% ipython --no-banner

In [1]: import numpy as np

In [2]: np.set_printoptions(precision=1, suppress=True, linewidth=160)

In [3]: out = np.array([[-1, 7, 9, 0, -4, 0, -8],
   ...:     [8, -9, 4, 1, -4, 2, -6],
   ...:     [4, 6, -2, 7, 0, 7, 4],
   ...:     [-6, 2, 4, -9, -5, -7, 8],
   ...:     [3, -5, -2, 6, -3, 6, -9],
   ...:     [-5, 7, -4, -9, -9, 9, -9],
   ...:     [2, 8, -7, -4, 2, 9, 3]])

In [4]: Z = np.array([[1, 3, 2], [3, 1, 1], [0, 0, 3]])

In [5]: A = np.block([[out, np.zeros((7, 3))], [np.zeros((3, 7)), Z]])

In [6]: print(A)
[[-1.  7.  9.  0. -4.  0. -8.  0.  0.  0.]
 [ 8. -9.  4.  1. -4.  2. -6.  0.  0.  0.]
 [ 4.  6. -2.  7.  0.  7.  4.  0.  0.  0.]
 [-6.  2.  4. -9. -5. -7.  8.  0.  0.  0.]
 [ 3. -5. -2.  6. -3.  6. -9.  0.  0.  0.]
 [-5.  7. -4. -9. -9.  9. -9.  0.  0.  0.]
 [ 2.  8. -7. -4.  2.  9.  3.  0.  0.  0.]
 [ 0.  0.  0.  0.  0.  0.  0.  1.  3.  2.]
 [ 0.  0.  0.  0.  0.  0.  0.  3.  1.  1.]
 [ 0.  0.  0.  0.  0.  0.  0.  0.  0.  3.]]

In [7]: rng = np.random.default_rng(595)

In [8]: out = A + rng.integers(-2, 3, (10, 9)) @ rng.integers(-2, 3, (9, 10))

In [9]: print(out)
[[ -5.   2.   7. -13. -11.   2. -13.   1.   8.   1.]
 [ 11. -20.   1.  -2.   7.  -1. -11.  -4.   3.  -3.]
 [ -6.  13.  -9.  -3.  -6.   8.  11.  -6.  11.   4.]
 [-10.   5.   7.  -6. -12.  -5.   6.   7.   3.  -9.]
 [  4. -10.   5.   1.  -5.   5.  -2. -10.   1.  -1.]
 [-11.  13. -10. -18. -16.   8.  -5.  -2.   1.   9.]
 [ 13.  17.  -9.  -2.   0.   9.   6.   3.  -9.   6.]
 [  6.   8.  -1.   5.   3.   3.   7.   1.  -2.   6.]
 [ -1.   1.   7.   0.  -3.  -3.  11.  -1.  -8.   3.]
 [ -6.  -6.  -3. -19.  -8.   5.   2. -15.  12.   6.]]

In [10]: print(np.round(np.linalg.svd(out - A, compute_uv=False), 1) + 0)
[43.3 29.2 22.9 18.2 12.7  9.8  4.7  3.3  2.7  0. ]

In [11]: print(out - A)
[[ -4.  -5.  -2. -13.  -7.   2.  -5.   1.   8.   1.]
 [  3. -11.  -3.  -3.  11.  -3.  -5.  -4.   3.  -3.]
 [-10.   7.  -7. -10.  -6.   1.   7.  -6.  11.   4.]
 [ -4.   3.   3.   3.  -7.   2.  -2.   7.   3.  -9.]
 [  1.  -5.   7.  -5.  -2.  -1.   7. -10.   1.  -1.]
 [ -6.   6.  -6.  -9.  -7.  -1.   4.  -2.   1.   9.]
 [ 11.   9.  -2.   2.  -2.   0.   3.   3.  -9.   6.]
 [  6.   8.  -1.   5.   3.   3.   7.   0.  -5.   4.]
 [ -1.   1.   7.   0.  -3.  -3.  11.  -4.  -9.   2.]
 [ -6.  -6.  -3. -19.  -8.   5.   2. -15.  12.   3.]]

In [12]: out = np.linalg.inv(A)

In [13]: print(np.allclose(out, A.T))
False

In [14]: vec = np.array([3, -1, -3, 1, -3, 0, -3, -2, -2, 2])

In [15]: y = A @ vec

In [16]: coef, lr = np.zeros(10), 1 / np.linalg.norm(A, 2) ** 2

In [17]: for i in range(150):
    ...:     coef -= lr * A.T @ (A @ coef - y)
    ...:     if i % 50 == 0: print(i, round(np.linalg.norm(A @ coef - y), 1))
    ...: 
0 20.7
50 4.8
100 2.7

In [18]: print(coef)
[ 1.3 -2.2 -1.2  0.8 -1.8  2.3 -2.4 -1.9 -1.6  1.5]

In [19]: out = A[0, 0] * A[1:] - np.outer(A[1:, 0], A[0])

In [20]: print(out)
[[  0. -47. -76.  -1.  36.  -2.  70.  -0.  -0.  -0.]
 [  0. -34. -34.  -7.  16.  -7.  28.  -0.  -0.  -0.]
 [  0.  40.  50.   9. -19.   7. -56.   0.   0.   0.]
 [  0. -16. -25.  -6.  15.  -6.  33.  -0.  -0.  -0.]
 [  0.  28.  49.   9. -11.  -9. -31.   0.   0.   0.]
 [  0. -22. -11.   4.   6.  -9.  13.  -0.  -0.  -0.]
 [  0.  -0.  -0.  -0.   0.  -0.   0.  -1.  -3.  -2.]
 [  0.  -0.  -0.  -0.   0.  -0.   0.  -3.  -1.  -1.]
 [  0.  -0.  -0.  -0.   0.  -0.   0.  -0.  -0.  -3.]]

In [21]: print(np.linalg.matrix_rank(out), np.linalg.matrix_rank(A))
9 10
